% python3 -q
>>> import numpy as np
>>> np.set_printoptions(suppress=True, linewidth=160)
>>> feats = np.load("m.npy")
>>> feats
array([[ 4,  4,  2,  2,  2],
       [ 1,  1, -1, -1, -1],
       [ 2,  2,  0,  0,  0],
       [ 0,  0, -2, -2, -2],
       [ 0,  0, -2, -2, -2],
       [ 0,  0, -2, -2, -2],
       [ 3,  3,  1,  1,  1],
       [ 4,  4,  2,  2,  2],
       [ 1,  1, -1, -1, -1]])
>>> rk = np.linalg.matrix_rank(feats)
>>> print(rk)
2
>>> null = np.linalg.svd(feats)[2][rk:].T
>>> [int(np.linalg.matrix_rank(feats[:i])) for i in range(1, len(feats) + 1)]
[1, 2, 2, 2, 2, 2, 2, 2, 2]
>>> [int(np.linalg.matrix_rank(feats[:, :j + 1])) for j in range(5)]
[1, 1, 2, 2, 2]
>>> A2 = feats / np.sqrt((feats ** 2).mean(axis=1, keepdims=True))
>>> A2[3].round(3)
array([ 0.   ,  0.   , -1.291, -1.291, -1.291])
>>> np.linalg.matrix_rank(A2) == np.linalg.matrix_rank(feats)
np.True_
>>> f, v = feats[7], feats[2]
>>> f @ v
np.int64(16)
>>> f @ f
np.int64(44)
>>> p = (f @ v) / (f @ f) * f
>>> np.outer(f, v)
array([[8, 8, 0, 0, 0],
       [8, 8, 0, 0, 0],
       [4, 4, 0, 0, 0],
       [4, 4, 0, 0, 0],
       [4, 4, 0, 0, 0]])
>>> (v - p) @ f
np.float64(0.0)
>>> np.round(v - p, 3)
array([ 0.545,  0.545, -0.727, -0.727, -0.727])
>>> w1 = np.array([[1, 2, 2, 0], [0, 1, 0, 2], [0, 1, 1, 1], [1, 0, 0, 2], [1, 0, 2, 2]])
>>> coef = np.array([-4, 8, 2, -5])
>>> hid = np.maximum(feats @ w1 + coef, 0)
>>> hid
array([[ 4, 22, 16, 13],
       [ 0, 10,  1,  0],
       [ 0, 14,  6,  0],
       [ 0,  6,  0,  0],
       [ 0,  6,  0,  0],
       [ 0,  6,  0,  0],
       [ 1, 18, 11,  6],
       [ 4, 22, 16, 13],
       [ 0, 10,  1,  0]])
>>> np.round((hid > 0).mean(axis=0), 3)
array([0.333, 1.   , 0.667, 0.333])
>>> np.linalg.matrix_rank(hid)
np.int64(4)
>>> (hid > 0).astype(int)
array([[1, 1, 1, 1],
       [0, 1, 1, 0],
       [0, 1, 1, 0],
       [0, 1, 0, 0],
       [0, 1, 0, 0],
       [0, 1, 0, 0],
       [1, 1, 1, 1],
       [1, 1, 1, 1],
       [0, 1, 1, 0]])
>>> Z = np.array([[0, 3, 1], [2, 2, 0], [1, 1, 3], [2, 1, 0]])
>>> w1 @ Z
array([[6, 9, 7],
       [6, 4, 0],
       [5, 4, 3],
       [4, 5, 1],
       [6, 7, 7]])
>>> (hid @ Z).round(6).argmax(axis=1)
array([0, 0, 0, 0, 0, 0, 0, 0, 0])
>>> X = np.loadtxt("case8.csv", delimiter=",")
>>> print(X.round(3))
[[ -3.626  -9.18  -16.424 -18.359]
 [ -2.216  -5.802  -9.991 -11.603]
 [ -1.842  -4.782  -8.076  -9.564]
 [ -1.409  -3.47   -5.644  -6.94 ]
 [ -1.296  -3.093  -4.955  -6.186]
 [ -1.127  -2.491  -3.869  -4.982]
 [ -0.91   -1.634  -2.366  -3.267]
 [ -0.79   -1.146  -1.552  -2.292]
 [ -0.751  -1.001  -1.319  -2.002]
 [ -0.747  -0.985  -1.294  -1.969]
 [ -0.697  -0.819  -1.037  -1.639]
 [ -0.574  -0.517  -0.6    -1.035]
 [ -0.512  -0.413  -0.462  -0.827]
 [ -0.473  -0.36   -0.394  -0.719]
 [ -0.393  -0.268  -0.285  -0.537]
 [ -0.161  -0.088  -0.089  -0.177]
 [  2.563   0.98    1.286   1.96 ]
 [  4.667   1.853   2.744   3.707]
 [  4.775   1.9     2.826   3.801]
 [  4.862   1.939   2.893   3.878]
 [  5.065   2.029   3.051   4.058]
 [  5.407   2.183   3.321   4.365]
 [  7.535   3.182   5.118   6.365]
 [  9.913   4.374   7.316   8.748]
 [ 12.179   5.568   9.552  11.137]
 [ 14.574   6.88   12.033  13.76 ]
 [ 17.64    8.621  15.353  17.241]
 [ 17.812   8.72   15.544  17.441]]
>>> print(round(np.abs(X).max(), 3))
18.359
>>> print(np.count_nonzero(X))
112
>>> print(np.round(np.linalg.svd(X, compute_uv=False), 3) + 0)
[68.399 15.947  1.539  0.   ]
>>> np.round(X.mean(axis=0), 3)
array([3.195, 0.435, 0.81 , 0.87 ])
>>> round(np.linalg.norm(X), 3)
np.float64(70.251)
>>> X[28]
Traceback (most recent call last):
  File "<python-input-36>", line 1, in <module>
    X[28]
    ~^^^^
IndexError: index 28 is out of bounds for axis 0 with size 28
>>> np.unravel_index(np.abs(X).argmax(), X.shape)
(np.int64(0), np.int64(3))
